% python3 -q
>>> import numpy as np
>>> import numpy.linalg as la
>>> np.set_printoptions(precision=2, suppress=True, linewidth=140)
>>> rd = lambda a: np.round(a, 2) + 0
>>> K = np.load("data.npy")
>>> K
array([[-18,  -1,  -9,  -9,   2,  -3,   9,   0,  -9,  -9,  -3,   4, -14,  -9,   0],
       [ -1,  14,  -6,   0,   7,  -5,   0,  -3,  15,   4,  -9,  -3,   3,  -7,  -9],
       [ -9,  -6,   0,  11,  -3,   5,  -1, -17,  -6,  -1,   7,   5,  -9,  -1, -10],
       [ -9,   0,  11,  -8,  13,  -7,   6,   3,  14,   0,  -7,  -4,   7, -18,  -5],
       [  2,   7,  -3,  13, -16,  -3, -17,   3,  14,  -7,  -6,  10,   7,  -6,  -6],
       [ -3,  -5,   5,  -7,  -3,  14,  -2,  -3,  -5,  14,   8,  -7, -14,   3,   8],
       [  9,   0,  -1,   6, -17,  -2,  16, -10,   4,   7,   1,   6,   3,   8,  16],
       [  0,  -3, -17,   3,   3,  -3, -10,  16,   3,  11,  -5,   7, -10, -12,  -6],
       [ -9,  15,  -6,  14,  14,  -5,   4,   3,  -2,  16,  -2,  -5,  12,   5,  11],
       [ -9,   4,  -1,   0,  -7,  14,   7,  11,  16,   8, -13,   1,  14,  -5,   1],
       [ -3,  -9,   7,  -7,  -6,   8,   1,  -5,  -2, -13,   2, -15,  13,  -4,   4],
       [  4,  -3,   5,  -4,  10,  -7,   6,   7,  -5,   1, -15,  16,   2,   4,   8],
       [-14,   3,  -9,   7,   7, -14,   3, -10,  12,  14,  13,   2,  18,   3, -13],
       [ -9,  -7,  -1, -18,  -6,   3,   8, -12,   5,  -5,  -4,   4,   3,   0, -14],
       [  0,  -9, -10,  -5,  -6,   8,  16,  -6,  11,   1,   4,   8, -13, -14, -10]])
>>> vec = np.array([1, 2, 0, 2, 2, 2, 1, 3, -1, 3, -1, -3, -1, 1, -3])
>>> rhs = K @ vec
>>> c, lr = np.zeros(15), 1 / la.norm(K, 2) ** 2
>>> for i in range(150):
...     c -= lr * K.T @ (K @ c - rhs)
...     if i % 50 == 0: print(i, round(la.norm(K @ c - rhs), 2))
... 
0 114.07
50 11.98
100 8.92
>>> rd(la.cond(K))
np.float64(57.06)
>>> t3 = np.stack([K, 3 * K, K[::-1]])
>>> (t3 @ K.T).shape
(3, 15, 15)
>>> la.matrix_rank(t3.reshape(3, -1))
np.int64(2)
>>> X = np.loadtxt("arr.csv", delimiter=",")
>>> X
array([[ 5.05, -7.72,  4.43, -6.46,  2.35,  8.5 , -9.23,  3.91],
       [ 4.01, -8.6 ,  1.33, -6.09, -2.71,  7.11, -7.07,  1.4 ],
       [ 0.1 , -2.14, -2.81, -1.33, -0.71,  1.35,  1.49, -1.43],
       [ 0.32,  2.3 ,  4.85,  0.68, -2.65, -3.56, -2.64,  1.79],
       [ 4.64, -3.55,  6.7 , -2.66,  3.81,  4.91, -8.73,  5.38],
       [-3.61,  2.98, -5.83,  2.57, -0.86, -3.31,  6.24, -4.54],
       [-4.59,  8.63, -1.72,  5.68,  2.86, -6.48,  6.21, -0.77],
       [-2.8 ,  6.33, -2.27,  5.87,  1.09, -6.51,  8.81, -1.1 ],
       [ 1.54, -2.65, -4.34, -0.17,  2.59,  3.22,  4.28, -1.1 ],
       [-0.96, -2.44, -9.69,  1.51, -1.81,  0.28, 10.07, -5.01],
       [ 2.43, -4.42, -2.7 , -1.86,  1.91,  4.07,  1.05,  0.03],
       [ 3.2 , -6.12,  4.94, -5.8 , -0.08,  7.  , -9.74,  3.28],
       [ 3.75, -7.83,  0.42, -4.86,  0.07,  6.84, -4.4 ,  1.43]])
>>> hat = X @ la.solve(X.T @ X, X.T)
>>> rd(hat @ X[:, 2])
array([ 4.43,  1.33, -2.81,  4.85,  6.7 , -5.83, -1.72, -2.27, -4.34, -9.69, -2.7 ,  4.94,  0.42])
>>> W2 = np.array([[3, 4, -5, -4, -2, -3, 3, -4, -1, -4, -4],
...     [4, 1, 1, 4, 4, 1, 5, 1, 3, -4, 3],
...     [3, -4, 0, -1, -5, 5, -3, -2, 0, -3, -4],
...     [4, 4, -1, -1, -4, 1, 0, 1, 5, 4, -4]])
>>> rng = np.random.default_rng(402)
>>> data = rng.normal(size=(38, 4)) @ W2 + np.array([0, 3, 2, -1, 1, -1, 3, 1, 1, -3, 0])
>>> rd(data)
array([[ -8.08,  13.51,  -0.75,  -4.74,   4.64, -12.95,   4.5 ,   3.85,   0.15,   9.22,   2.18],
       [ -2.05,   0.68,  12.66,   9.76,   6.62,   4.51,   0.92,  12.41,   9.72,   8.84,   8.91],
       [ -8.93,   2.03,   6.55,   1.22,   4.85,  -3.36,  -1.01,   6.5 ,   0.03,   7.31,   5.76],
       [  4.43,   9.23,  -0.34,  -1.06,   1.65,  -3.26,   7.93,   1.09,   4.96,  -3.13,  -1.12],
       [  8.73,  14.71,  -6.6 ,  -7.1 ,  -3.86,  -5.92,   9.64,  -3.41,   5.19,  -5.13,  -8.49],
       [ 11.65,  12.91,  -5.34,  -6.75,  -8.22,  -1.25,   6.83,  -2.71,   8.15,  -3.6 , -11.54],
       [  1.13,   5.15,  -2.94,  -9.27,  -9.73,  -1.18,  -2.3 ,  -2.91,   0.11,   0.43, -10.37],
       [ 12.25,  25.32,  -6.75,  -5.18,  -2.31,  -9.33,  14.4 ,   1.78,  14.37,   4.18,  -8.07],
       [-12.87,  -1.6 ,   9.64,   7.79,  17.9 ,  -6.09,   5.32,   7.36,  -4.6 ,  -1.15,  17.48],
       [  1.7 ,   4.53,  -0.87,   0.55,   9.19,  -5.55,  12.08,  -2.64,  -2.74, -15.08,   4.84],
       [  5.16,  -2.91,   8.86,   5.9 ,  -1.11,   9.79,  -0.13,   5.86,   8.35,  -1.1 ,   0.83],
       [  8.2 ,  11.12,  -5.37,  -3.55,   2.74,  -6.01,  13.52,  -4.49,   1.91, -13.48,  -2.79],
       [ -3.71,   7.1 ,   1.62,  -3.46,  -0.96,  -4.32,   0.24,   3.35,   2.16,   6.61,  -1.39],
       [  3.44,   9.63,   6.89,  11.98,  18.98,  -4.75,  17.86,   8.54,   8.8 ,  -5.57,  15.11],
       [ 11.99,  23.2 , -12.26, -15.27, -14.93,  -8.13,   6.5 ,  -4.87,   9.37,   3.93, -19.83],
       [  3.25,   3.59,   5.39,   0.64,  -5.05,   4.86,  -1.66,   5.77,   9.01,   6.68,  -3.59],
       [  8.4 ,  12.93, -13.18, -16.4 , -12.27,  -7.07,   5.63, -11.58,  -2.07, -10.69, -17.48],
       [ -1.89,   3.34,   7.06,   1.53,  -1.78,   2.35,  -2.63,   7.84,   7.23,  10.39,   0.13],
       [  4.3 ,   6.65,   6.95,  12.09,  18.42,  -2.77,  17.4 ,   6.94,   7.27,  -9.56,  14.72],
       [ -0.89,   4.16,   4.14,   0.43,   0.76,  -0.39,   1.48,   4.37,   4.08,   3.18,   0.75],
       [ -9.44,  -2.42,   4.22,  -3.12,  -0.23,  -1.6 ,  -4.89,   1.75,  -5.01,   2.65,   1.13],
       [ -1.68,  -0.37,  13.89,  14.88,  16.15,   2.8 ,   8.  ,  12.36,   8.  ,   0.32,  16.66],
       [ -9.03,   0.26,   0.94,  -5.46,   0.53,  -5.1 ,  -2.08,  -0.9 ,  -7.03,  -0.58,   0.25],
       [ 12.61,   1.3 ,  -7.98, -10.13, -11.42,   3.54,   4.33, -12.13,  -2.36, -21.19, -14.8 ],
       [ -1.86,   5.01,  -1.41,  -5.97,  -2.28,  -4.13,   1.33,  -1.57,  -1.78,  -1.67,  -3.75],
       [  4.17,  -9.56,  10.39,   7.04,  -0.5 ,  13.03,  -1.89,   4.09,   4.57,  -6.93,   2.22],
       [ -5.33,   5.03,   3.28,  -3.28,  -2.49,  -2.59,  -2.95,   4.54,   2.21,   9.54,  -1.64],
       [ -9.7 ,  -8.58,   7.33,  -1.2 ,  -1.69,   3.62,  -8.6 ,   2.31,  -5.53,   1.53,   1.51],
       [ -8.07, -11.42,   7.41,   3.87,   9.02,   2.14,   0.38,  -0.36,  -9.65, -13.47,   9.61],
       [  3.2 ,  -4.37,   7.38,   5.2 ,   2.08,   7.28,   1.89,   3.1 ,   3.51,  -6.99,   2.9 ],
       [ -7.1 ,  -1.88,   3.52,  -2.7 ,   0.16,  -1.23,  -2.91,   0.92,  -4.33,  -0.16,   0.88],
       [  4.65,  10.44,  -0.33,   1.44,   7.46,  -5.63,  12.88,   1.17,   4.39,  -7.17,   3.24],
       [  0.57,   2.71,   2.02,   2.13,   8.05,  -2.95,   8.9 ,   0.11,  -0.85, -10.45,   5.33],
       [ -4.51,   6.29,   0.94,  -4.26,  -0.74,  -4.94,   0.21,   2.12,   0.23,   4.81,  -1.38],
       [-11.39, -27.31,  23.06,  13.33,   2.53,  20.48, -16.48,  10.98,  -2.26,   1.66,  11.89],
       [ 10.92,   1.34,   4.72,   4.16,  -1.9 ,   8.31,   4.93,   2.66,   9.73,  -6.68,  -2.2 ],
       [ -0.78,   2.04,   4.65,  -5.94, -15.79,   6.55, -12.29,   5.45,   7.77,  16.78, -11.6 ],
       [-12.5 ,  -1.6 ,  12.04,   6.6 ,   9.66,  -1.43,  -2.24,  11.08,   0.83,  10.47,  12.15]])
>>> cen = data - data.mean(axis=1)
Traceback (most recent call last):
  File "<python-input-22>", line 1, in <module>
    cen = data - data.mean(axis=1)
          ~~~~~^~~~~~~~~~~~~~~~~~~
ValueError: operands could not be broadcast together with shapes (38,11) (38,) 
>>> cen = data - data.mean(axis=0)
>>> Uu, sv, vt = la.svd(cen, full_matrices=False)
>>> np.searchsorted(np.cumsum(sv ** 2) / (sv ** 2).sum(), 0.9) + 1
np.int64(4)
>>> rd(sv ** 2 / (sv ** 2).sum())
array([0.5 , 0.24, 0.15, 0.11, 0.  , 0.  , 0.  , 0.  , 0.  , 0.  , 0.  ])
>>> rd(vt[0] * np.sign(vt[0, np.abs(vt[0]).argmax()]))
array([-0.3 , -0.41,  0.4 ,  0.36,  0.33,  0.19, -0.15,  0.26, -0.07,  0.09,  0.45])
>>> cen = data - data.mean(axis=0)
>>> evecs = la.svd(cen)[2][:5]
>>> M2 = cen - cen @ evecs.T @ evecs
>>> rd(la.norm(M2) / la.norm(cen))
np.float64(0.0)
>>> rd((cen @ evecs.T).std(axis=0))
array([17.76, 12.35,  9.56,  8.33,  0.  ])
>>> rd(M2.std(axis=0))
array([0., 0., 0., 0., 0., 0., 0., 0., 0., 0., 0.])
>>> Uu, sv, vt = la.svd(data)
>>> evecs = vt[:(sv > 1e-8).sum()]
>>> vec = data[15] + -3 * data[17] + rng.integers(2) * np.eye(11)[2]
>>> rd(vec)
array([  8.91,  -6.43, -15.78,  -3.96,   0.3 ,  -2.2 ,   6.21, -17.74, -12.68, -24.47,  -3.97])
>>> la.matrix_rank(np.vstack([data, vec]))
np.int64(5)
>>> rd(la.norm(vec - evecs.T @ evecs @ vec))
np.float64(0.0)
>>> [round(float(x), 2) for x in la.svd(data, compute_uv=False)[:3]]
[109.5, 80.76, 61.07]
